>>> import numpy as np
>>> np.set_printoptions(suppress=True, linewidth=140)
>>> feats = np.load("sample10.npy")
>>> feats
array([[ -1.459,   7.062,  29.64 ,  -4.059, -23.889],
       [ -1.008, -18.534, -15.861, -13.567,  21.303],
       [-35.517,   3.572,  36.274, -13.664,  11.033],
       [-11.489,  -7.275,  12.623,  20.014,  23.739],
       [  3.735,   6.995,  23.278, -50.332, -20.622],
       [-15.623,  -4.162,  -1.678,  12.859,  -2.368],
       [-12.151, -22.432, -15.794, -23.241,  11.82 ],
       [-12.526,   0.875,  11.454, -59.798,  -6.661],
       [ -0.389, -10.032,  26.506, -40.234,  12.652],
       [  6.474,  -2.354,  20.917,  22.864,  -9.17 ],
       [ -6.234,  -9.438,  28.296, -12.878, -31.343],
       [-12.776,   8.899, -15.806, -10.369,  -6.156],
       [-25.848, -10.259,  -7.518,  -8.653,  15.243],
       [  6.717,  15.858,  -6.365,  -9.731,  17.443],
       [ -7.853,   4.548,  -7.827,  22.658,   8.58 ]])
>>> B = np.c_[feats[:, :1] @ np.array([[3]]), np.array([4, -2, 2, 0, 0, 5, -4, 0, 2, -1, 4, 0, -1, -1, 3])]
>>> B.round(3)
array([[  -4.377,    4.   ],
       [  -3.024,   -2.   ],
       [-106.551,    2.   ],
       [ -34.467,    0.   ],
       [  11.205,    0.   ],
       [ -46.869,    5.   ],
       [ -36.453,   -4.   ],
       [ -37.578,    0.   ],
       [  -1.167,    2.   ],
       [  19.422,   -1.   ],
       [ -18.702,    4.   ],
       [ -38.328,    0.   ],
       [ -77.544,   -1.   ],
       [  20.151,   -1.   ],
       [ -23.559,    3.   ]])
>>> np.round(np.linalg.norm(B - feats @ np.linalg.lstsq(feats, B)[0], axis=0), 3) + 0
array([0.  , 6.78])
>>> np.round(np.linalg.norm(np.linalg.qr(feats)[0].T @ B, axis=0) ** 2 / ((B ** 2).sum(axis=0) + 1e-12), 3)
array([1.   , 0.526])
>>> np.round(np.linalg.lstsq(feats, B[:, 0])[0], 3) + 0
array([3., 0., 0., 0., 0.])
>>> A = np.load("block17.npy")
>>> A
array([[ 0.,  0.,  0.,  0., -7., -5.,  5.],
       [ 0.,  0.,  0.,  0., -5., -5.,  2.],
       [ 0.,  0.,  0.,  0., -9.,  7.,  8.],
       [ 0.,  0.,  0.,  0.,  2.,  7., -7.],
       [-7., -5., -9.,  2.,  0.,  0.,  0.],
       [-5., -5.,  7.,  7.,  0.,  0.,  0.],
       [ 5.,  2.,  8., -7.,  0.,  0.,  0.]])
>>> w, V = np.linalg.eigh(A)
>>> x = np.array([3, 1, 2, 3, 1, 2, -1])
>>> (np.sign(V[:, -1].round(6)) == np.sign(V[0, -1].round(6))).astype(int)
array([1, 1, 1, 0, 0, 0, 1])
>>> Uu, sv, Vt = np.linalg.svd(A)
>>> np.argmax(sv[:-1] / (sv[1:] + 1e-6)) + 1
np.int64(6)
>>> print(sv.round(3) + 0)
[16.944 16.944 11.999 11.999  4.233  4.233  0.   ]
>>> B = Uu[:, :6] @ np.diag(sv[:6]) @ Vt[:6]
>>> B.round(3) + 0
array([[ 0.,  0.,  0.,  0., -7., -5.,  5.],
       [ 0.,  0.,  0.,  0., -5., -5.,  2.],
       [ 0.,  0.,  0.,  0., -9.,  7.,  8.],
       [ 0.,  0.,  0.,  0.,  2.,  7., -7.],
       [-7., -5., -9.,  2.,  0.,  0.,  0.],
       [-5., -5.,  7.,  7.,  0.,  0.,  0.],
       [ 5.,  2.,  8., -7.,  0.,  0.,  0.]])
>>> print(np.linalg.matrix_rank(A, rtol=0.05))
6
>>> K = np.loadtxt("x.csv", delimiter=",")
>>> K
array([[ -7.555,   1.531,   3.657,   1.894,   3.835,   9.484,   4.39 ,   5.022,  17.766],
       [ -1.634,  -4.247,  -2.024,   9.512,   4.398,   2.783,   4.612,  -0.421,  15.276],
       [ -1.234,  -9.497,  -4.3  ,   9.444,   1.499,  -3.792,   7.9  ,  -4.05 ,   7.833],
       [  1.734,   9.218,   3.009,  -1.792,   4.703,   3.254,  -2.826,   4.734,   0.613],
       [ -2.869,  -3.208,   0.707,   0.886,  -0.843,  -3.708,   6.533,  -1.304,  -1.26 ],
       [  5.242, -15.955, -10.576,  10.995,  -3.738,  -3.173,  -2.502,  -8.657,   5.391],
       [ -3.079,   1.913,   2.742,  -1.122,   1.539,   2.459,   3.069,   2.379,   2.711],
       [  3.628,   1.728,  -1.459,  -6.206,  -4.615,  -2.491,  -7.171,  -1.314, -11.565],
       [ -1.659, -10.645,  -5.015,   1.364,  -5.778,   4.249,  -3.548,  -3.887,   9.447],
       [  7.614,   3.226,  -2.857,   3.396,   2.227,  -1.361,  -5.226,  -0.71 ,  -1.955],
       [ -8.687, -10.277,   0.76 ,  -0.153,  -4.118,   0.172,   8.007,  -1.406,   4.318],
       [ -1.543,  -0.836,   0.231,   7.026,   5.125,   3.722,   3.879,   1.427,  12.653],
       [ -1.779, -10.755,  -5.2  ,   7.761,  -1.298,   0.68 ,   2.255,  -4.047,  11.136],
       [ -1.245,   8.565,   4.5  ,   0.537,   5.479,   6.198,   1.104,   5.574,   8.033],
       [ -0.006,  -8.1  ,  -3.17 ,   0.994,  -3.997,  -4.327,   1.452,  -5.064,  -4.57 ],
       [  1.639,  -6.697,  -3.965,  -2.601,  -7.236,  -3.697,  -3.127,  -4.986,  -8.504],
       [ -3.703,  12.941,   6.658,  -6.909,   3.165,  13.799,  -7.491,   9.301,  10.911],
       [  9.723,  -2.309,  -5.324,   2.798,  -0.069, -14.736,  -0.127,  -6.94 , -20.309],
       [ -5.848,   6.043,   5.695,  -4.281,   1.732,  10.25 ,  -1.148,   7.105,  11.867],
       [ -8.941,  -9.087,  -0.785,  -1.04 ,  -4.238,   7.66 ,   1.891,  -0.088,  14.513],
       [  8.268,   6.129,  -0.905,   2.989,   4.646,  -5.322,  -2.05 ,  -0.96 ,  -7.946],
       [  1.961,  -6.487,  -4.857,   6.147,  -0.067,  -0.448,  -0.994,  -2.911,   6.33 ],
       [  5.933,  -0.635,  -2.893,  -0.374,  -1.83 , -10.568,  -0.466,  -3.683, -16.599],
       [  5.223,  -8.744,  -4.907,   2.113,  -3.543, -15.795,   5.391,  -8.469, -20.75 ],
       [  6.32 ,   6.882,  -0.767,  -1.35 ,   0.986,   1.178,  -9.022,   0.555,  -4.206],
       [  7.36 ,  13.334,   2.882,  -0.905,   5.773,  -2.694,  -3.871,   3.392,  -9.794],
       [  1.337,   5.584,   2.847,  -6.663,  -1.646,  -0.68 ,  -4.757,   1.932,  -9.029],
       [ -2.361, -14.842,  -6.107,   4.262,  -5.489,   0.76 ,  -0.632,  -5.667,   8.792],
       [  6.744,  -3.458,  -5.469,   7.31 ,   1.107,  -3.561,  -2.632,  -4.289,   0.063],
       [  3.45 ,   4.362,  -0.045,   1.125,   3.105,   6.447,  -7.126,   2.707,   8.024],
       [ -6.129, -20.739,  -6.708,  11.328,  -3.409,  -1.064,  10.832,  -7.546,  16.446],
       [ -4.798,  -4.827,   0.226,  -3.666,  -4.732,   3.532,  -0.914,  -0.246,   2.78 ],
       [  8.118,  -6.424,  -6.056,   6.584,  -0.755, -10.902,   1.338,  -7.52 ,  -9.115],
       [ 11.884, -11.234, -11.206,   9.21 ,  -2.543, -12.86 ,  -3.252, -10.762, -10.802],
       [ -2.316,  11.918,   7.443,  -2.532,   6.568,   0.66 ,   5.694,   6.144,  -2.74 ],
       [  2.219,   2.807,   0.492,  -6.581,  -3.733,  -3.678,  -4.019,  -0.675, -13.387],
       [  7.543, -16.113, -12.044,  10.282,  -4.719,  -5.827,  -3.45 ,  -9.775,   1.59 ],
       [ -6.645,  18.351,  11.933, -12.51 ,   3.962,   6.693,   1.486,  11.012,  -4.559]])
>>> x = np.array([0, 0, -2, 3, 1, -1, 3, 3, -3])
>>> y = K @ x
>>> np.round(np.linalg.pinv(K) @ K, 3) + 0
array([[1., 0., 0., 0., 0., 0., 0., 0., 0.],
       [0., 1., 0., 0., 0., 0., 0., 0., 0.],
       [0., 0., 1., 0., 0., 0., 0., 0., 0.],
       [0., 0., 0., 1., 0., 0., 0., 0., 0.],
       [0., 0., 0., 0., 1., 0., 0., 0., 0.],
       [0., 0., 0., 0., 0., 1., 0., 0., 0.],
       [0., 0., 0., 0., 0., 0., 1., 0., 0.],
       [0., 0., 0., 0., 0., 0., 0., 1., 0.],
       [0., 0., 0., 0., 0., 0., 0., 0., 1.]])
>>> np.round(np.linalg.solve(K.T @ K, K.T @ y), 3) + 0
array([ 0.,  0., -2.,  3.,  1., -1.,  3.,  3., -3.])
>>> rng = np.random.default_rng(7441)
>>> y = y + 0.05 * rng.normal(size=38)
>>> print(y.round(3))
[-32.39    0.906  30.282  -6.037  23.481   3.957  -1.569  -8.537 -46.546   7.574   0.616  -0.077  -7.014 -12.141  12.444  -2.321 -72.005
  73.44  -50.418 -51.604  35.528  -2.208  50.713  81.381 -15.42   27.893  -8.091 -26.544  16.551 -37.219   5.593 -31.453  50.826  50.821
  27.198   5.209  11.69  -13.061]
>>> b, *_ = np.linalg.lstsq(K, y)
>>> print(b.round())
[ 0. -0. -2.  3.  1. -1.  3.  3. -3.]
>>> [round(float(np.linalg.norm(np.linalg.solve(K.T @ K + lam * np.eye(9), K.T @ y))), 2) for lam in (0, 1, 10, 100)]
[6.5, 5.68, 4.52, 4.08]
>>> print(round(float(np.linalg.norm(y - K @ b)), 3))
0.297
>>> b.round(3)
array([ 0.021, -0.013, -2.007,  2.994,  0.995, -0.999,  3.008,  3.031, -2.998])
>>> np.round(K.T @ (y - K @ b), 3) + 0
array([0., 0., 0., 0., 0., 0., 0., 0., 0.])
